In [1]: import numpy as np

In [2]: import numpy.linalg as la

In [3]: np.set_printoptions(suppress=True, linewidth=100)

In [4]: tidy = lambda a: np.round(a, 3) + 0

In [5]: other = np.array([[1, -3, -2]])

In [6]: feats = other.T @ other

In [7]: feats
Out[7]: 
array([[ 1, -3, -2],
       [-3,  9,  6],
       [-2,  6,  4]])

In [8]: # symmetric

In [9]: np.allclose(feats[:-1].T @ la.lstsq(feats[:-1].T, feats[-1])[0], feats[-1])
Out[9]: True

In [10]: tidy(np.trace(la.pinv(feats) @ feats))
Out[10]: np.float64(1.0)

In [11]: np.abs(np.diag(la.qr(feats)[1])) > 1e-9
Out[11]: array([ True, False, False])

In [12]: np.unique(feats.round(6), axis=0).shape
Out[12]: (3, 3)

In [13]: W0 = np.load("mat.npy")

In [14]: W0
Out[14]: 
array([[ 0.445,  0.512, -1.053,  0.843],
       [ 1.964,  2.426,  1.264,  0.395],
       [-1.605, -1.033, -0.975, -3.801]])

In [15]: x0 = np.array([-1, -1, 0])

In [16]: np.sign((feats @ x0).round(6))
Out[16]: array([ 1, -1, -1])

In [17]: la.norm(feats @ x0) <= la.norm(feats, 2) * la.norm(x0) + 1e-9
Out[17]: np.True_

In [18]: (feats @ x0).argmax()
Out[18]: np.int64(0)

In [19]: feats @ (2 * x0)
Out[19]: array([  4, -12,  -8])

In [20]: np.einsum("ij,j->i", feats, x0)
Out[20]: array([ 2, -6, -4])

In [21]: def softmax(z):
    ...:     e = np.exp(z - z.max(axis=-1, keepdims=True))
    ...:     return e / e.sum(axis=-1, keepdims=True)
    ...: 

In [22]: softmax(W0).sum(axis=1)
Out[22]: array([1., 1., 1.])

In [23]: tidy(softmax(W0[0]))
Out[23]: array([0.264, 0.283, 0.059, 0.394])

In [24]: tidy(softmax(10 * W0[0]))
Out[24]: array([0.018, 0.035, 0.   , 0.948])

In [25]: att = W0 @ W0.T / np.sqrt(4)

In [26]: print(tidy(softmax(att + np.triu(np.full(att.shape, -np.inf), 1))))
[[1.    0.    0.   ]
 [0.006 0.994 0.   ]
 [0.    0.    1.   ]]

In [27]: softmax(att).round(6).argmax(axis=1)
Out[27]: array([0, 1, 2])

In [28]: tidy(softmax(att)[0] @ W0)
Out[28]: array([ 0.897,  1.119, -0.249,  0.522])

In [29]: other = np.array([[1, -1, -6], [-2, -2, 6]])

In [30]: cent = np.kron(other, W0)

In [31]: print(cent.shape)
(6, 12)

In [32]: print(tidy(la.norm(cent, 2)), tidy(la.norm(other, 2) * la.norm(W0, 2)))
43.914 43.914

In [33]: la.matrix_rank(cent)
Out[33]: np.int64(6)

In [34]: X = np.array([[0, 0, 0], [0, 0, 0], [0, 4, 1]])

In [35]: X
Out[35]: 
array([[0, 0, 0],
       [0, 0, 0],
       [0, 4, 1]])

In [36]: # splits into 2 blocks

In [37]: la.cond(X) > 100
Out[37]: np.True_

In [38]: K = np.array([[3.0, 1.0, 1.0], [1.0, 3.0, 1.0], [1.0, 1.0, 3.0]])

In [39]: # symmetric, so the eigenvalues are real

In [40]: np.allclose(K @ K.T, K.T @ K)
Out[40]: True

In [41]: np.fft.fft(K[0])
Out[41]: array([5.+0.j, 2.+0.j, 2.+0.j])

In [42]: K @ np.ones(3)
Out[42]: array([5., 5., 5.])

In [43]: np.sort(np.abs(np.fft.fft(K[0]))), tidy(np.sort(la.svd(K, compute_uv=False)))
Out[43]: (array([2., 2., 5.]), array([2., 2., 5.]))

In [44]: r0 = np.array([-1, 2, 2])

In [45]: other = K + np.outer(r0, np.eye(3)[0])

In [46]: other
Out[46]: 
array([[2., 1., 1.],
       [3., 3., 1.],
       [3., 1., 3.]])

In [47]: print(tidy(la.det(other) / la.det(K)), tidy(1 + la.solve(K, r0)[0]))
0.2 0.2

In [48]: la.matrix_rank(other - K)
Out[48]: np.int64(1)

In [49]: Lm = la.cholesky(K)

In [50]: print(tidy(np.diag(Lm) ** 2))
[3.    2.667 2.5  ]

In [51]: tidy(np.prod(np.diag(Lm)) ** 2), tidy(la.det(K))
Out[51]: (np.float64(20.0), np.float64(20.0))

In [52]: evals, evecs = la.eigh(K)

In [53]: x0 = np.array([1, -1, 1])

In [54]: np.abs(K).sum(axis=1).max(), tidy(np.abs(evals).max())
Out[54]: (np.float64(5.0), np.float64(5.0))

In [55]: (np.sign(evecs[:, -1].round(6)) == np.sign(evecs[0, -1].round(6))).astype(int)
Out[55]: array([1, 1, 1])

In [56]: tidy(x0 @ K @ x0 / (x0 @ x0)), tidy(evals[0]), tidy(evals[-1])
Out[56]: (np.float64(2.333), np.float64(2.0), np.float64(5.0))

In [57]: print(x0 @ K @ x0)
7.0

In [58]: tidy(evecs * np.sqrt(evals) @ evecs.T)
Out[58]: 
array([[1.688, 0.274, 0.274],
       [0.274, 1.688, 0.274],
       [0.274, 0.274, 1.688]])

In [59]: print(tidy(evecs * np.maximum(evals, 0) @ evecs.T))
[[3. 1. 1.]
 [1. 3. 1.]
 [1. 1. 3.]]

In [60]: other = np.array([[6]])

In [61]: cent = np.array([[3, 4, 1], [2, 2, 0], [0, 2, 3]])

In [62]: A = np.block([[other, np.zeros((1, 3))], [np.zeros((3, 1)), cent]])

In [63]: print(A)
[[6. 0. 0. 0.]
 [0. 3. 4. 1.]
 [0. 2. 2. 0.]
 [0. 0. 2. 3.]]

In [64]: # 2 groups of indices that never mix

In [65]: r0 = np.array([-3, 2])

In [66]: np.cross(A[2, :3], A[0, :3])
Out[66]: array([  0.,  12., -12.])

In [67]: print(np.polyval(r0, A[2]))
[ 2. -4. -4.  2.]

In [68]: np.convolve(A[2], r0)
Out[68]: array([ 0., -6., -2.,  4.,  0.])

In [69]: np.correlate(A[2], A[0], "full")
Out[69]: array([ 0.,  0.,  0.,  0., 12., 12.,  0.])

In [70]: U, sv, VT = la.svd(A)

In [71]: tidy(sv)
Out[71]: array([6.232, 6.   , 2.854, 0.112])

In [72]: np.argmax(sv[:-1] / (sv[1:] + 1e-6)) + 1
Out[72]: np.int64(3)

In [73]: other = U[:, :3] @ np.diag(sv[:3]) @ VT[:3]

In [74]: la.matrix_rank(A, rtol=0.05)
Out[74]: np.int64(3)

In [75]: tidy(la.norm(A - other) / la.norm(A))
Out[75]: np.float64(0.012)

In [76]: tidy(other)
Out[76]: 
array([[ 6.   ,  0.   ,  0.   ,  0.   ],
       [ 0.   ,  3.039,  3.963,  1.025],
       [ 0.   ,  1.938,  2.058, -0.039],
       [ 0.   , -0.014,  2.013,  2.991]])

In [77]: rng = np.random.default_rng(10)

In [78]: lab = rng.permutation(4)

In [79]: other = A[:, lab] * rng.choice([-1, 1], 4)

In [80]: other
Out[80]: 
array([[-0.,  0.,  0.,  6.],
       [-4.,  1.,  3.,  0.],
       [-2.,  0.,  2.,  0.],
       [-2.,  3.,  0.,  0.]])

In [81]: U, _, VT = la.svd(A.T @ other)

In [82]: print(lab)
[2 3 1 0]

In [83]: tidy(U @ VT)
Out[83]: 
array([[ 0.,  0.,  0.,  1.],
       [ 0.,  0.,  1.,  0.],
       [-1.,  0.,  0.,  0.],
       [ 0.,  1.,  0.,  0.]])

In [84]: (A - A.T) / 2
Out[84]: 
array([[ 0. ,  0. ,  0. ,  0. ],
       [ 0. ,  0. ,  1. ,  0.5],
       [ 0. , -1. ,  0. , -1. ],
       [ 0. , -0.5,  1. ,  0. ]])

In [85]: tidy(np.sort(np.abs(la.eigvals(A))))
Out[85]: array([0.141, 2.515, 5.626, 6.   ])

In [86]: tidy(la.det(A))
Out[86]: np.float64(-12.0)

In [87]: tidy(np.abs(la.eigvals(A)).max())
Out[87]: np.float64(6.0)

In [88]: M = np.loadtxt("layer0.csv", delimiter=",")

In [89]: M
Out[89]: 
array([[-0.98,  2.  , -1.  ],
       [ 0.  ,  0.02,  1.  ],
       [-1.  ,  2.  , -0.98]])

In [90]: print(la.matrix_power(X - np.diag(np.diag(X)), 3))
[[0 0 0]
 [0 0 0]
 [0 0 0]]

In [91]: U, sv, VT = la.svd(M, full_matrices=False)

In [92]: tidy(U.T @ U)
Out[92]: 
array([[1., 0., 0.],
       [0., 1., 0.],
       [0., 0., 1.]])

In [93]: U.shape, sv.shape, VT.shape
Out[93]: ((3, 3), (3,), (3, 3))

In [94]: tidy(U.T @ M @ VT.T)
Out[94]: 
array([[3.476, 0.   , 0.   ],
       [0.   , 0.915, 0.   ],
       [0.   , 0.   , 0.013]])

In [95]: print(tidy(np.cumsum(sv ** 2) / np.sum(sv ** 2)))
[0.935 1.    1.   ]

In [96]: tidy(sv)
Out[96]: array([3.476, 0.915, 0.013])

In [97]: (sv > 1e-8).sum()
Out[97]: np.int64(3)

In [98]: U, sv, VT = la.svd(M)

In [99]: np.argmax(sv[:-1] / (sv[1:] + 1e-6)) + 1
Out[99]: np.int64(2)

In [100]: other = U[:, :2] @ np.diag(sv[:2]) @ VT[:2]

In [101]: tidy(np.abs(M - other).max())
Out[101]: np.float64(0.008)

In [102]: tidy(la.norm(M - other, 2)), tidy(sv[2])
Out[102]: (np.float64(0.013), np.float64(0.013))

In [103]: la.matrix_rank(M, rtol=0.05)
Out[103]: np.int64(2)

In [104]: evals, evecs = la.eig(M)

In [105]: print(tidy(np.sort(la.eigvals(M.T))))
[-2.712  0.02   0.752]

In [106]: tidy(M @ evecs[:, 0] - evals[0] * evecs[:, 0])
Out[106]: array([0., 0., 0.])

In [107]: tidy(np.sort(la.eigvals(la.inv(M))))
Out[107]: array([-0.369,  1.33 , 50.   ])

In [108]: tidy(np.sort(la.eigvals(M @ M)))
Out[108]: array([0.   , 0.566, 7.355])

In [109]: mat = np.loadtxt("m.csv", delimiter=",")

In [110]: print(mat)
[[ 1.275  0.3   -0.1  ]
 [-6.406 -1.6   -0.6  ]
 [ 2.7    0.7   -0.2  ]
 [-3.852 -1.     0.1  ]
 [-2.797 -0.7   -0.2  ]
 [-3.039 -0.8    0.8  ]
 [ 1.947  0.5    1.   ]
 [-4.362 -1.1    3.   ]
 [ 3.123  0.8   -0.6  ]
 [ 2.756  0.7    0.5  ]]

In [111]: Xc = mat - mat.mean(axis=0)

In [112]: U, sv, VT = la.svd(Xc, full_matrices=False)

In [113]: print((np.sign(U[:, 0]) == np.sign(U[0, 0])).astype(int))
[1 0 1 0 0 0 1 0 1 1]

In [114]: np.abs(VT[0]).argmax()
Out[114]: np.int64(0)

In [115]: print(tidy((sv ** 2).sum() ** 2 / (sv ** 4).sum()))
1.159

In [116]: tidy(np.abs(VT[-1]))
Out[116]: array([0.246, 0.969, 0.002])

In [117]: print(la.matrix_rank(Xc))
3

In [118]: tidy(VT[0] * np.sign(VT[0, np.abs(VT[0]).argmax()]))
Out[118]: array([ 0.967,  0.245, -0.069])

In [119]: Xc = (mat - mat.mean(axis=0)) / mat.std(axis=0)

In [120]: tidy(Xc.std(axis=0))
Out[120]: array([1., 1., 1.])

In [121]: coef = la.lstsq(np.delete(Xc, 1, axis=1), Xc[:, 1])[0]

In [122]: print(np.abs(coef).argmax())
0

In [123]: Xc = mat - mat.mean(axis=0)

In [124]: evecs = la.svd(Xc)[2][:2]

In [125]: other = Xc - Xc @ evecs.T @ evecs

In [126]: tidy((Xc @ evecs.T).std(axis=0))
Out[126]: array([3.499, 0.99 ])

In [127]: tidy(other.std(axis=0))
Out[127]: array([0.004, 0.016, 0.   ])

In [128]: lab = rng.permutation(3)

In [129]: other = mat[:, lab] * rng.choice([-1, 1], 3)

In [130]: other
Out[130]: 
array([[ 0.3  ,  0.1  , -1.275],
       [-1.6  ,  0.6  ,  6.406],
       [ 0.7  ,  0.2  , -2.7  ],
       [-1.   , -0.1  ,  3.852],
       [-0.7  ,  0.2  ,  2.797],
       [-0.8  , -0.8  ,  3.039],
       [ 0.5  , -1.   , -1.947],
       [-1.1  , -3.   ,  4.362],
       [ 0.8  ,  0.6  , -3.123],
       [ 0.7  , -0.5  , -2.756]])

In [131]: U, _, VT = la.svd(mat.T @ other)

In [132]: tidy(U @ VT)
Out[132]: 
array([[ 0.,  0., -1.],
       [ 1.,  0.,  0.],
       [ 0., -1.,  0.]])
